>>> import numpy as np
>>> np.set_printoptions(precision=2, suppress=True, linewidth=140, legacy="1.25")
>>> def rnd(a):
...     return np.round(a, 2) + 0
... 
>>> E = np.load("sample5.npy")
>>> print(E)
[[-1.65 -3.23 -3.49]
 [ 2.04 -0.29 -0.41]
 [ 1.93  1.05  2.03]
 [-1.93  3.2  -0.71]
 [ 1.63  0.    0.18]
 [-3.81  7.02  5.  ]
 [-0.19 -3.84 -3.54]
 [ 2.29  2.06  1.43]
 [-1.02 -4.67 -7.58]
 [-4.87  0.95 -0.67]
 [-2.57  5.15  3.25]
 [ 4.33 -6.37 -2.84]
 [-1.61  6.91  7.72]
 [ 2.92 -2.23 -0.15]
 [-5.83  2.8  -1.91]
 [ 2.15 -6.23 -4.35]
 [-0.44  1.77  0.87]
 [ 4.61 -4.96 -4.27]
 [-0.23 -4.14 -1.29]
 [ 1.45 -1.25 -2.5 ]
 [-0.92  1.72  1.61]]
>>> G = np.cov(E, rowvar=False)
>>> print(np.argwhere(np.triu(np.abs(np.corrcoef(E.T)) > 0.8, 1)))
[[1 2]]
>>> print(np.argsort(-E.std(axis=0).round(6), kind="stable"))
[1 2 0]
>>> print(rnd(np.polyfit(E[:, 0], E[:, 2], 1)))
[-0.32 -0.58]
>>> print(rnd(np.corrcoef(E.T)))
[[ 1.   -0.59 -0.26]
 [-0.59  1.    0.86]
 [-0.26  0.86  1.  ]]
>>> print(rnd(G))
[[ 8.05 -6.76 -2.56]
 [-6.76 16.39 11.97]
 [-2.56 11.97 11.92]]
>>> vec = np.array([2, -4, -3])
>>> y = E @ vec
>>> print(rnd(np.linalg.lstsq(E, y)[0]))
[ 2. -4. -3.]
>>> print(rnd(np.linalg.solve(E.T @ E, E.T @ y)))
[ 2. -4. -3.]
>>> rng = np.random.default_rng(29)
>>> y = y + 0.02 * rng.normal(size=21)
>>> print(rnd(y))
[ 20.08   6.47  -6.43 -14.53   2.72 -50.7   25.61  -7.95  39.39 -11.54 -35.5   42.64 -54.05  15.17 -17.13  42.25 -10.59  41.86  19.98
  15.41 -13.54]
>>> b, *_ = np.linalg.lstsq(E, y)
>>> print(rnd(np.linalg.norm(y - E @ b)))
0.07
>>> print(rnd(E.T @ (y - E @ b)))
[0. 0. 0.]
>>> Xc = E - E.mean(axis=0)
>>> V = np.linalg.svd(Xc)[2][:2]
>>> B = Xc - Xc @ V.T @ V
>>> print(rnd(np.linalg.norm(B) / np.linalg.norm(Xc)))
0.16
>>> mat = np.loadtxt("mat.csv", delimiter=",")
>>> print(mat)
[[10.  0.  5. 10.  0. 10.]
 [-4.  0. -2. -4.  0. -4.]
 [-8.  0. -4. -8.  0. -8.]
 [ 4.  0.  2.  4.  0.  4.]
 [ 0.  0.  0.  0.  0.  0.]
 [ 8.  0.  4.  8.  0.  8.]
 [-2.  0. -1. -2.  0. -2.]
 [-6.  0. -3. -6.  0. -6.]
 [ 2.  0.  1.  2.  0.  2.]]
>>> print(np.linalg.lstsq(mat[:-1].T, mat[-1])[2])
1
>>> print(np.unravel_index(np.abs(mat).argmax(), mat.shape))
(0, 0)
>>> Uu, s, vt = np.linalg.svd(mat, full_matrices=False)
>>> print(np.allclose(Uu * s @ vt, mat))
True
>>> print(rnd(s))
[31.43  0.    0.    0.    0.    0.  ]
>>> print(np.abs(Uu[:, 0]).round(6).argmax())
0
>>> Uu, s, vt = np.linalg.svd(mat)
>>> V = vt[:(s > 1e-8).sum()]
>>> vec = mat[0] + -3 * mat[4] + rng.integers(2) * np.eye(6)[1]
>>> print(vec)
[10.  0.  5. 10.  0. 10.]
>>> print(np.linalg.matrix_rank(np.vstack([mat, vec])))
1
>>> print(rnd(np.linalg.norm(vec - V.T @ V @ vec)))
0.0
>>> W0 = np.loadtxt("case18.csv", delimiter=",")
>>> print(W0)
[[ -5.32 -17.57   2.28]
 [  8.    -2.5    0.3 ]
 [  9.64   6.11  -5.34]
 [ -0.25  -4.34  -6.37]
 [ 13.13  -2.16  -7.45]
 [-12.73   0.14   5.18]
 [ -2.7   -2.01  -7.52]
 [ -6.52   6.3    6.03]
 [  8.65  -2.97   3.43]
 [  6.66  -6.9   -3.18]
 [ -7.18 -11.66  -0.5 ]
 [  9.31  15.74  -0.13]
 [ -7.64  -1.24  -9.18]
 [-10.13  -0.8  -18.84]
 [  9.97  -1.98   6.87]
 [ -4.87  17.44   8.21]
 [ -3.3   -0.55  11.76]
 [ 14.26  -8.04  -2.7 ]
 [  9.55  15.36   7.  ]
 [ 14.35   6.54  -4.41]
 [-19.49  16.14   9.75]
 [ -3.7   -8.14  -8.07]
 [  1.65 -11.87  -7.22]
 [  5.77  -4.83  10.02]
 [ -7.77 -10.13  -1.52]
 [-11.28  -4.25  12.93]
 [ -6.75  -8.79  -6.01]
 [ -3.3   -5.93 -13.11]
 [ -7.37  -0.43   3.71]
 [-13.33  13.36 -16.97]
 [-10.29  -9.13 -14.87]
 [  3.5   19.16   3.34]
 [ 15.63  -3.9  -18.99]
 [  7.19  12.86  -6.55]
 [ -1.84  -1.93 -12.85]
 [  0.59  -2.86  12.3 ]]
>>> cent = W0[[6, 9]].astype(float)
>>> for _ in range(7):
...     idx = np.linalg.norm(W0[:, None] - cent, axis=-1).argmin(axis=1)
...     cent = np.array([W0[idx == j].mean(axis=0) for j in range(2)])
... 
>>> print(idx)
[0 1 1 0 1 0 0 0 1 1 0 1 0 0 1 1 0 1 1 1 0 0 0 1 0 0 0 0 0 0 0 1 1 1 0 1]
>>> print(rnd(cent))
[[-6.96 -3.14 -3.57]
 [ 8.21  3.57  0.17]]
>>> print(rnd(cent[1] - cent[0]))
[15.17  6.71  3.74]
>>> vec = np.array([7, 4, 8])
>>> h = np.maximum(W0 @ vec, 0)
>>> print(rnd(np.tanh(W0 @ vec)))
[-1.  1.  1. -1.  1. -1. -1.  1.  1. -1. -1.  1. -1. -1.  1.  1.  1.  1.  1.  1.  1. -1. -1.  1. -1.  1. -1. -1. -1. -1. -1.  1. -1.  1.
 -1.  1.]
>>> Xc = W0 - W0.mean(axis=0)
>>> Uu, s, vt = np.linalg.svd(Xc, full_matrices=False)
>>> print(np.linalg.matrix_rank(Xc))
3
>>> print(rnd(s))
[59.56 54.89 47.91]
>>> print(rnd(Xc.mean(axis=0)))
[0. 0. 0.]
>>> print(np.abs(vt[0]).argmax())
1
>>> print(rnd(vt[0] * np.sign(vt[0, np.abs(vt[0]).argmax()])))
[0.05 0.77 0.63]
>>> print(np.abs(Uu[:, 0]).argmax())
15
>>> A = np.loadtxt("layer13.csv", delimiter=",")
>>> print(A)
[[1. 3. 1.]
 [1. 1. 3.]
 [3. 1. 1.]]
>>> print(rnd(np.linalg.eigvals(A)))
[ 5.+0.j   -1.+1.73j -1.-1.73j]
>>> print(np.kron(np.eye(2, dtype=int), A))
[[1. 3. 1. 0. 0. 0.]
 [1. 1. 3. 0. 0. 0.]
 [3. 1. 1. 0. 0. 0.]
 [0. 0. 0. 1. 3. 1.]
 [0. 0. 0. 1. 1. 3.]
 [0. 0. 0. 3. 1. 1.]]
>>> print(rnd(np.linalg.det(A[::-1])))
-20.0
>>> print(np.einsum("ii->", A))
3.0
>>> print(rnd(np.poly(A)))
[  1.  -3.  -6. -20.]
>>> t3 = np.stack([A, -1 * A, A[::-1]])
>>> print(rnd(np.linalg.norm(t3, axis=(1, 2))))
[5.74 5.74 5.74]
>>> print(rnd(np.linalg.det(t3)))
[ 20. -20. -20.]
>>> print(np.linalg.matrix_rank(t3.reshape(3, -1)))
2
>>> print(np.linalg.matrix_rank(t3))
[3 3 3]
>>> proj = E @ np.linalg.solve(E.T @ E, E.T)
>>> print(rnd(np.linalg.eigvalsh(proj)))
[0. 0. 0. 0. 0. 0. 0. 0. 0. 0. 0. 0. 0. 0. 0. 0. 0. 0. 1. 1. 1.]
>>> vec = np.array([-2, 2, 0])
>>> y = A @ vec
>>> print(y)
[ 4.  0. -4.]
>>> print(rnd(np.linalg.solve(A.T, A[1])))
[0. 1. 0.]
>>> print(rnd(np.linalg.solve(A, y)))
[-2.  2.  0.]
>>> print(rnd(np.linalg.solve(A, 4 * y)))
[-8.  8.  0.]
>>> print(rnd(np.linalg.solve(A, A[:, 1])))
[0. 1. 0.]
>>> q, Rm = np.linalg.qr(A)
>>> print(np.allclose(Rm.T @ Rm, A.T @ A))
True
>>> print(rnd(Rm))
[[-3.32 -2.11 -2.11]
 [ 0.    2.56  0.99]
 [ 0.    0.   -2.36]]
>>> print(rnd(q))
[[-0.3   0.92  0.24]
 [-0.3   0.14 -0.94]
 [-0.9  -0.36  0.24]]
>>> J = np.loadtxt("block1.csv", delimiter=",")
>>> print(J)
[[ 2.92  2.2  -0.1  -1.  ]
 [ 0.81  0.4   0.5  -0.3 ]
 [-5.7  -1.8  -1.1   1.8 ]
 [-5.95  0.1  -1.2   2.2 ]
 [-1.8   0.5  -0.2   0.6 ]
 [ 7.41  0.1   0.2  -2.5 ]
 [ 0.32  0.8   1.    0.  ]
 [-3.72  0.5  -0.5   1.4 ]
 [-0.64 -0.9   0.2   0.  ]
 [-5.55  1.3  -0.1   1.8 ]
 [ 0.91 -0.6   0.4  -0.3 ]
 [ 4.13 -1.4  -1.   -1.6 ]
 [ 0.68 -0.6  -0.6  -0.4 ]
 [-3.44 -0.6   0.8   1.2 ]
 [-3.43 -0.2   0.1   1.  ]
 [-3.74 -1.5   0.9   1.2 ]
 [-3.36  2.   -2.7   1.  ]
 [ 2.6  -0.7   0.3  -0.9 ]
 [ 2.39  1.3  -0.8  -0.9 ]
 [ 0.45 -0.1   0.6  -0.2 ]]
>>> D = np.linalg.norm(J[:, None] - J[None], axis=-1)
>>> print(D.mean(axis=1).argmax())
5
>>> print(rnd(D[:5, :5]))
[[0.   2.92 9.96 9.72 5.27]
 [2.92 0.   7.36 7.41 2.85]
 [9.96 7.36 0.   1.96 4.77]
 [9.72 7.41 1.96 0.   4.58]
 [5.27 2.85 4.77 4.58 0.  ]]
>>> print(np.linalg.matrix_rank(D ** 2))
6
>>> B = np.array([[1, 2], [-1, -1], [3, 3], [0, -2], [2, -2], [0, -3]])
>>> cent = np.array([[1, 0, 3, 2, 1, 1, 3, 3], [3, 0, 2, 3, 2, 3, 2, 2]])
>>> F = B @ cent + 0.05 * rng.normal(size=(6, 8))
>>> print(rnd(F))
[[ 7.15  0.01  7.01  7.89  4.92  7.11  7.14  7.02]
 [-4.    0.03 -5.1  -5.03 -3.02 -3.91 -5.05 -4.98]
 [12.04  0.05 14.98 14.97  8.89 12.06 15.06 14.98]
 [-5.99 -0.07 -4.01 -5.96 -4.02 -6.   -3.95 -3.97]
 [-4.03  0.08  2.09 -1.95 -1.97 -3.96  2.04  1.94]
 [-8.95 -0.04 -5.99 -9.   -5.98 -8.91 -5.97 -6.01]]
>>> print(rnd(np.linalg.norm(F, 2) / np.linalg.norm(F)))
0.98
>>> print([round(float(x), 2) for x in np.linalg.svd(F, compute_uv=False)[:3]])
[47.73, 8.78, 0.25]
>>> G = F.T @ F
>>> print((F @ F.T).shape)
(6, 6)
>>> print(rnd(np.linalg.svd(F, compute_uv=False) ** 2))
[2277.84   77.11    0.06    0.01    0.01    0.  ]
>>> print(rnd(np.diag(G)))
[344.15   0.02 355.82 431.96 168.13 342.34 358.64 353.98]
>>> print(rnd(np.trace(G)), rnd((F ** 2).sum()))
2355.04 2355.04
>>> Uu, s, vt = np.linalg.svd(F)
>>> print(rnd(s))
[47.73  8.78  0.25  0.12  0.11  0.03]
>>> B = Uu[:, :2] @ np.diag(s[:2]) @ vt[:2]
>>> print(rnd(np.linalg.norm(F - B) / np.linalg.norm(F)))
0.01
>>> print(np.linalg.matrix_rank(B))
2
>>> print(rnd(np.linalg.norm(F - B, 2)), rnd(s[2]))
0.25 0.25
>>> K = np.load("data.npy")
>>> print(K)
[[  0  41  18  49   0]
 [  5   0   0   0  52]
 [ 37  18   0   0   0]
 [  0   0   0   4  46]
 [  0   0   0   0  87]
 [  0   0   0   0  80]
 [ 21  27  47   0   0]
 [  0  27   0  31   0]
 [  0  34   1  20  22]
 [  7   0   0   0  11]
 [  0   0   0  13  23]
 [  0   0   0   0 102]
 [  0  36  33  54   0]
 [  0   0   0  17   9]
 [ 38  13   0   0   0]
 [  0  29   0  73   0]
 [  8   0   0   0  64]
 [ 17   0   0   0   7]
 [ 36  41   0   0   0]]
>>> idx = K[:, 1] > np.median(K[:, 1])
>>> f = K[idx].mean(axis=0) - K[~idx].mean(axis=0)
>>> print(rnd(f))
[ 10.97  29.56  11.    21.82 -45.66]
>>> B = np.c_[K[:, :2] @ np.array([[5, -4], [2, -1]]), np.array([0, 2, 3, -2, 3, 2, 2, 3, 2, 3, 0, -1, -3, 2, 3, 2, -1, 2, -3])]
>>> print(B)
[[  82  -41    0]
 [  25  -20    2]
 [ 221 -166    3]
 [   0    0   -2]
 [   0    0    3]
 [   0    0    2]
 [ 159 -111    2]
 [  54  -27    3]
 [  68  -34    2]
 [  35  -28    3]
 [   0    0    0]
 [   0    0   -1]
 [  72  -36   -3]
 [   0    0    2]
 [ 216 -165    3]
 [  58  -29    2]
 [  40  -32   -1]
 [  85  -68    2]
 [ 262 -185   -3]]
>>> print(rnd(np.linalg.norm(np.linalg.qr(K)[0].T @ B, axis=0) ** 2 / ((B ** 2).sum(axis=0) + 1e-12)))
[1.  1.  0.2]
>>> print(rnd(np.linalg.norm(B - K @ np.linalg.lstsq(K, B)[0], axis=0)))
[0.   0.   8.82]
>>> print(np.linalg.matrix_rank(B))
3
>>> idx = rng.permutation(5)
>>> B = K[:, idx] * rng.choice([-1, 1], 5)
>>> print(B)
[[-49   0 -41   0 -18]
 [  0   5   0  52   0]
 [  0  37 -18   0   0]
 [ -4   0   0  46   0]
 [  0   0   0  87   0]
 [  0   0   0  80   0]
 [  0  21 -27   0 -47]
 [-31   0 -27   0   0]
 [-20   0 -34  22  -1]
 [  0   7   0  11   0]
 [-13   0   0  23   0]
 [  0   0   0 102   0]
 [-54   0 -36   0 -33]
 [-17   0   0   9   0]
 [  0  38 -13   0   0]
 [-73   0 -29   0   0]
 [  0   8   0  64   0]
 [  0  17   0   7   0]
 [  0  36 -41   0   0]]
>>> Uu, _, vt = np.linalg.svd(K.T @ B)
>>> print(rnd(Uu @ vt))
[[ 0.  1.  0.  0.  0.]
 [ 0.  0. -1.  0.  0.]
 [ 0.  0.  0.  0. -1.]
 [-1.  0.  0.  0.  0.]
 [ 0.  0.  0.  1.  0.]]
>>> print(idx)
[3 0 1 4 2]
>>> q, Rm = np.linalg.qr(K)
>>> print(rnd(np.trace(q @ q.T)))
5.0
>>> cent = K[[5, 9]].astype(float)
>>> for _ in range(4):
...     idx = np.linalg.norm(K[:, None] - cent, axis=-1).argmin(axis=1)
...     cent = np.array([K[idx == j].mean(axis=0) for j in range(2)])
... 
>>> print(idx)
[1 0 1 0 0 0 1 1 1 1 1 0 1 1 1 1 0 1 1]
>>> print(np.abs(cent[1] - cent[0]).argmax())
4
>>> arr = np.load("dump.npy")
>>> print(rnd(arr))
[[-0.66 -0.51 -0.35 -0.33  0.08 -0.02 -0.24 -0.04]
 [ 0.34 -0.14  0.22 -0.63  0.2   0.49 -0.04 -0.37]
 [ 0.07 -0.02 -0.34 -0.41 -0.26 -0.02  0.74  0.32]
 [-0.1  -0.3   0.73 -0.19  0.2  -0.34  0.12  0.41]
 [ 0.56 -0.5  -0.21  0.   -0.16 -0.54 -0.14 -0.21]
 [-0.02 -0.38 -0.05  0.46  0.52  0.17  0.52 -0.26]
 [ 0.32  0.   -0.35 -0.02  0.54  0.14 -0.28  0.62]
 [ 0.1  -0.47  0.13  0.29 -0.51  0.55 -0.1   0.31]]
>>> B = np.linalg.inv(arr)
>>> print(np.allclose(B, arr.T))
True
>>> print(rnd(arr @ B))
[[1. 0. 0. 0. 0. 0. 0. 0.]
 [0. 1. 0. 0. 0. 0. 0. 0.]
 [0. 0. 1. 0. 0. 0. 0. 0.]
 [0. 0. 0. 1. 0. 0. 0. 0.]
 [0. 0. 0. 0. 1. 0. 0. 0.]
 [0. 0. 0. 0. 0. 1. 0. 0.]
 [0. 0. 0. 0. 0. 0. 1. 0.]
 [0. 0. 0. 0. 0. 0. 0. 1.]]
>>> print((np.abs(B) > 1e-9).astype(int))
[[1 1 1 1 1 1 1 1]
 [1 1 1 1 1 1 1 1]
 [1 1 1 1 1 1 1 1]
 [1 1 1 1 1 1 1 1]
 [1 1 1 1 1 1 1 1]
 [1 1 1 1 1 1 1 1]
 [1 1 1 1 1 1 1 1]
 [1 1 1 1 1 1 1 1]]
>>> print(rnd(np.linalg.cond(arr)))
1.0
>>> print(rnd(np.linalg.det(arr) * B))
[[ 0.66 -0.34 -0.07  0.1  -0.56  0.02 -0.32 -0.1 ]
 [ 0.51  0.14  0.02  0.3   0.5   0.38  0.    0.47]
 [ 0.35 -0.22  0.34 -0.73  0.21  0.05  0.35 -0.13]
 [ 0.33  0.63  0.41  0.19  0.   -0.46  0.02 -0.29]
 [-0.08 -0.2   0.26 -0.2   0.16 -0.52 -0.54  0.51]
 [ 0.02 -0.49  0.02  0.34  0.54 -0.17 -0.14 -0.55]
 [ 0.24  0.04 -0.74 -0.12  0.14 -0.52  0.28  0.1 ]
 [ 0.04  0.37 -0.32 -0.41  0.21  0.26 -0.62 -0.31]]
>>> print(rnd(np.linalg.inv(B)))
[[-0.66 -0.51 -0.35 -0.33  0.08 -0.02 -0.24 -0.04]
 [ 0.34 -0.14  0.22 -0.63  0.2   0.49 -0.04 -0.37]
 [ 0.07 -0.02 -0.34 -0.41 -0.26 -0.02  0.74  0.32]
 [-0.1  -0.3   0.73 -0.19  0.2  -0.34  0.12  0.41]
 [ 0.56 -0.5  -0.21  0.   -0.16 -0.54 -0.14 -0.21]
 [-0.02 -0.38 -0.05  0.46  0.52  0.17  0.52 -0.26]
 [ 0.32  0.   -0.35 -0.02  0.54  0.14 -0.28  0.62]
 [ 0.1  -0.47  0.13  0.29 -0.51  0.55 -0.1   0.31]]
